$ python3 -q
>>> import numpy as np
>>> import numpy.linalg as la
>>> np.set_printoptions(suppress=True, linewidth=100)
>>> Q, _ = la.qr(np.array([[-1.1, 0.2, 0.5, 1.3, 0.8],
...     [0.7, 0.5, -0.2, 1.8, 0.3],
...     [0.1, -0.7, -1.2, 0.2, 1.1],
...     [0.2, 1.4, 0.1, 0.4, -2.7],
...     [-0.6, 0.0, 0.4, -0.6, -0.1]]))
>>> arr = Q[:, :5]
>>> arr.round(2)
array([[-0.76, -0.23, -0.21,  0.54, -0.2 ],
       [ 0.48, -0.24, -0.02,  0.72,  0.43],
       [ 0.07,  0.44, -0.89, -0.01,  0.13],
       [ 0.14, -0.83, -0.41, -0.34, -0.06],
       [-0.41, -0.06,  0.07, -0.26,  0.87]])
>>> x0 = np.array([2, 2, -2, 2, -2])
>>> np.round(np.einsum("ij,j->i", arr, x0), 2)
array([-0.08,  1.13,  2.5 , -1.14, -3.34])
>>> np.round(arr @ np.ones(5), 2)
array([-0.85,  1.38, -0.26, -1.5 ,  0.21])
>>> np.round(arr @ (2 * x0), 2)
array([-0.17,  2.25,  5.01, -2.29, -6.68])
>>> np.round(arr @ np.eye(5)[3], 2)
array([ 0.54,  0.72, -0.01, -0.34, -0.26])
>>> la.norm(arr @ x0) <= la.norm(arr, 2) * la.norm(x0) + 1e-9
np.True_
>>> np.sign((arr @ x0).round(6))
array([-1.,  1.,  1., -1., -1.])
>>> W0 = np.load("test9.npy")
>>> W0
array([[5., 1., 0.],
       [0., 5., 1.],
       [0., 0., 5.]])
>>> # triangular: eigenvalues sit on the diagonal
>>> Q, vecs = la.qr(W0[:, :2])[0], la.qr(W0[:, 2:])[0]
>>> s = la.svd(Q.T @ vecs, compute_uv=False)
>>> np.round(np.degrees(np.arccos(s.clip(0, 1))), 2)
array([78.69])
>>> s.round(2)
array([0.2])
>>> (s > 0.9).sum()
np.int64(0)
>>> data = np.load("x.npy")
>>> data.round(2)
array([[-83.08,  35.62,  19.81,  -0.37],
       [-75.3 ,  32.88,  17.42,  -0.76],
       [-66.74,  29.77,  14.9 ,  -1.15],
       [-51.71,  24.01,  10.78,  -1.72],
       [-42.46,  20.23,   8.49,  -1.96],
       [-36.01,  17.47,   7.03,  -2.07],
       [-29.11,  14.37,   5.61,  -2.11],
       [-26.63,  13.21,   5.14,  -2.1 ],
       [-24.27,  12.09,   4.71,  -2.08],
       [-23.9 ,  11.91,   4.65,  -2.08],
       [-15.69,   7.8 ,   3.36,  -1.85],
       [ -8.58,   3.96,   2.43,  -1.37],
       [ -7.36,   3.29,   2.27,  -1.24],
       [ -4.57,   1.78,   1.82,  -0.88],
       [  0.42,  -0.03,  -0.35,   0.09],
       [  2.88,   0.7 ,  -3.51,   0.53],
       [  3.28,   0.96,  -4.19,   0.57],
       [  4.02,   1.48,  -5.48,   0.61],
       [  5.67,   2.8 ,  -8.52,   0.62],
       [  7.09,   4.01, -11.19,   0.54],
       [  9.05,   5.64, -14.78,   0.36],
       [ 10.7 ,   6.98, -17.73,   0.17],
       [ 14.07,   9.56, -23.52,  -0.3 ],
       [ 19.09,  13.09, -31.67,  -1.08],
       [ 20.19,  13.82, -33.4 ,  -1.27],
       [ 25.33,  17.08, -41.24,  -2.14],
       [ 35.48,  22.89, -55.9 ,  -3.93],
       [ 37.72,  24.09, -59.02,  -4.33],
       [ 38.52,  24.51, -60.12,  -4.47],
       [ 45.82,  28.24, -70.04,  -5.79]])
>>> basis = data[[26, 1]].astype(float)
>>> for _ in range(5):
...     lab = la.norm(data[:, None] - basis, axis=-1).argmin(axis=1)
...     basis = np.array([data[lab == j].mean(axis=0) for j in range(2)])
... 
>>> lab
array([1, 1, 1, 1, 1, 1, 1, 1, 1, 1, 1, 1, 0, 0, 0, 0, 0, 0, 0, 0, 0, 0, 0, 0, 0, 0, 0, 0, 0, 0])
>>> np.round(basis[1] - basis[0], 2)
array([-55.15,   8.56,  32.95,  -0.42])
>>> U, s, Vt = la.svd(data, full_matrices=False)
>>> s.round(2) + 0
array([218.19, 129.66,   5.93,   0.  ])
>>> (s > 1e-8).sum()
np.int64(3)
>>> np.round(s / s[0], 2) + 0
array([1.  , 0.59, 0.03, 0.  ])
>>> np.round(U.T @ data @ Vt.T, 2) + 0
array([[218.19,   0.  ,   0.  ,   0.  ],
       [  0.  , 129.66,   0.  ,   0.  ],
       [  0.  ,   0.  ,   5.93,   0.  ],
       [  0.  ,   0.  ,   0.  ,   0.  ]])
>>> np.round(U.T @ U, 2) + 0
array([[1., 0., 0., 0.],
       [0., 1., 0., 0.],
       [0., 0., 1., 0.],
       [0., 0., 0., 1.]])
>>> np.allclose(U * s @ Vt, data)
True
>>> np.unique(data.round(6), axis=0).shape
(30, 4)
>>> np.abs(np.diag(la.qr(data)[1])) > 1e-9
array([ True,  True,  True, False])
>>> np.round(data @ la.pinv(data) @ data, 2)
array([[-83.08,  35.62,  19.81,  -0.37],
       [-75.3 ,  32.88,  17.42,  -0.76],
       [-66.74,  29.77,  14.9 ,  -1.15],
       [-51.71,  24.01,  10.78,  -1.72],
       [-42.46,  20.23,   8.49,  -1.96],
       [-36.01,  17.47,   7.03,  -2.07],
       [-29.11,  14.37,   5.61,  -2.11],
       [-26.63,  13.21,   5.14,  -2.1 ],
       [-24.27,  12.09,   4.71,  -2.08],
       [-23.9 ,  11.91,   4.65,  -2.08],
       [-15.69,   7.8 ,   3.36,  -1.85],
       [ -8.58,   3.96,   2.43,  -1.37],
       [ -7.36,   3.29,   2.27,  -1.24],
       [ -4.57,   1.78,   1.82,  -0.88],
       [  0.42,  -0.03,  -0.35,   0.09],
       [  2.88,   0.7 ,  -3.51,   0.53],
       [  3.28,   0.96,  -4.19,   0.57],
       [  4.02,   1.48,  -5.48,   0.61],
       [  5.67,   2.8 ,  -8.52,   0.62],
       [  7.09,   4.01, -11.19,   0.54],
       [  9.05,   5.64, -14.78,   0.36],
       [ 10.7 ,   6.98, -17.73,   0.17],
       [ 14.07,   9.56, -23.52,  -0.3 ],
       [ 19.09,  13.09, -31.67,  -1.08],
       [ 20.19,  13.82, -33.4 ,  -1.27],
       [ 25.33,  17.08, -41.24,  -2.14],
       [ 35.48,  22.89, -55.9 ,  -3.93],
       [ 37.72,  24.09, -59.02,  -4.33],
       [ 38.52,  24.51, -60.12,  -4.47],
       [ 45.82,  28.24, -70.04,  -5.79]])
>>> np.prod(np.diag(W0)), np.round(la.det(W0), 2)
(np.float64(125.0), np.float64(125.0))
>>> np.round(np.sort(la.eigvals(W0)), 2)
array([5., 5., 5.])
>>> np.round(la.matrix_power(W0 - np.diag(np.diag(W0)), 3), 2)
array([[0., 0., 0.],
       [0., 0., 0.],
       [0., 0., 0.]])
>>> [int(la.matrix_rank(la.matrix_power(W0, p))) for p in range(1, 4)]
[3, 3, 3]
>>> U, s, Vt = la.svd(data)
>>> s.round(2) + 0
array([218.19, 129.66,   5.93,   0.  ])
>>> B = U[:, :3] @ np.diag(s[:3]) @ Vt[:3]
>>> B.round(2)
array([[-83.08,  35.62,  19.81,  -0.37],
       [-75.3 ,  32.88,  17.42,  -0.76],
       [-66.74,  29.77,  14.9 ,  -1.15],
       [-51.71,  24.01,  10.78,  -1.72],
       [-42.46,  20.23,   8.49,  -1.96],
       [-36.01,  17.47,   7.03,  -2.07],
       [-29.11,  14.37,   5.61,  -2.11],
       [-26.63,  13.21,   5.14,  -2.1 ],
       [-24.27,  12.09,   4.71,  -2.08],
       [-23.9 ,  11.91,   4.65,  -2.08],
       [-15.69,   7.8 ,   3.36,  -1.85],
       [ -8.58,   3.96,   2.43,  -1.37],
       [ -7.36,   3.29,   2.27,  -1.24],
       [ -4.57,   1.78,   1.82,  -0.88],
       [  0.42,  -0.03,  -0.35,   0.09],
       [  2.88,   0.7 ,  -3.51,   0.53],
       [  3.28,   0.96,  -4.19,   0.57],
       [  4.02,   1.48,  -5.48,   0.61],
       [  5.67,   2.8 ,  -8.52,   0.62],
       [  7.09,   4.01, -11.19,   0.54],
       [  9.05,   5.64, -14.78,   0.36],
       [ 10.7 ,   6.98, -17.73,   0.17],
       [ 14.07,   9.56, -23.52,  -0.3 ],
       [ 19.09,  13.09, -31.67,  -1.08],
       [ 20.19,  13.82, -33.4 ,  -1.27],
       [ 25.33,  17.08, -41.24,  -2.14],
       [ 35.48,  22.89, -55.9 ,  -3.93],
       [ 37.72,  24.09, -59.02,  -4.33],
       [ 38.52,  24.51, -60.12,  -4.47],
       [ 45.82,  28.24, -70.04,  -5.79]])
>>> K = np.load("run3.npy")
>>> K
array([[0, 1, 0, 0, 0],
       [1, 0, 0, 0, 0],
       [0, 0, 0, 0, 0],
       [0, 0, 0, 0, 1],
       [0, 0, 0, 1, 0]])
>>> # symmetric, so the eigenvalues are real
>>> round(la.det(2 * K), 2), round(float(la.det(K)), 2)
(np.float64(0.0), 0.0)
>>> np.round(la.eigvals(K).sum().real, 2)
np.float64(0.0)
>>> np.round(la.eigvals(K), 2)
array([ 1., -1.,  1., -1.,  0.])
>>> np.kron(np.eye(2, dtype=int), K)
array([[0, 1, 0, 0, 0, 0, 0, 0, 0, 0],
       [1, 0, 0, 0, 0, 0, 0, 0, 0, 0],
       [0, 0, 0, 0, 0, 0, 0, 0, 0, 0],
       [0, 0, 0, 0, 1, 0, 0, 0, 0, 0],
       [0, 0, 0, 1, 0, 0, 0, 0, 0, 0],
       [0, 0, 0, 0, 0, 0, 1, 0, 0, 0],
       [0, 0, 0, 0, 0, 1, 0, 0, 0, 0],
       [0, 0, 0, 0, 0, 0, 0, 0, 0, 0],
       [0, 0, 0, 0, 0, 0, 0, 0, 0, 1],
       [0, 0, 0, 0, 0, 0, 0, 0, 1, 0]])
>>> P = np.triu(np.array([[-2, -1, 0, -1, 2],
...     [2, 0, 2, -2, 2],
...     [-2, 0, -1, -1, 2],
...     [-2, 2, 2, -2, 2],
...     [-1, -2, 1, 1, 0]]), 1) + np.eye(5)
>>> B = P @ K @ la.inv(P)
>>> np.trace(B), np.trace(K)
(np.float64(0.0), np.int64(0))
>>> B
array([[-1.,  0.,  0.,  1., -1.],
       [ 1.,  1., -2.,  3., -8.],
       [ 0.,  0.,  0.,  2., -5.],
       [ 0.,  0.,  0.,  2., -3.],
       [ 0.,  0.,  0.,  1., -2.]])
>>> U, s, Vt = la.svd(K)
>>> np.argmax(s[:-1] / (s[1:] + 1e-6)) + 1
np.int64(4)
>>> B = U[:, :4] @ np.diag(s[:4]) @ Vt[:4]
>>> la.matrix_rank(K, rtol=0.05)
np.int64(4)
>>> np.round(la.norm(K - B, 2), 2), s[4]
(np.float64(0.0), np.float64(0.0))
>>> B
array([[0., 1., 0., 0., 0.],
       [1., 0., 0., 0., 0.],
       [0., 0., 0., 0., 0.],
       [0., 0., 0., 0., 1.],
       [0., 0., 0., 1., 0.]])
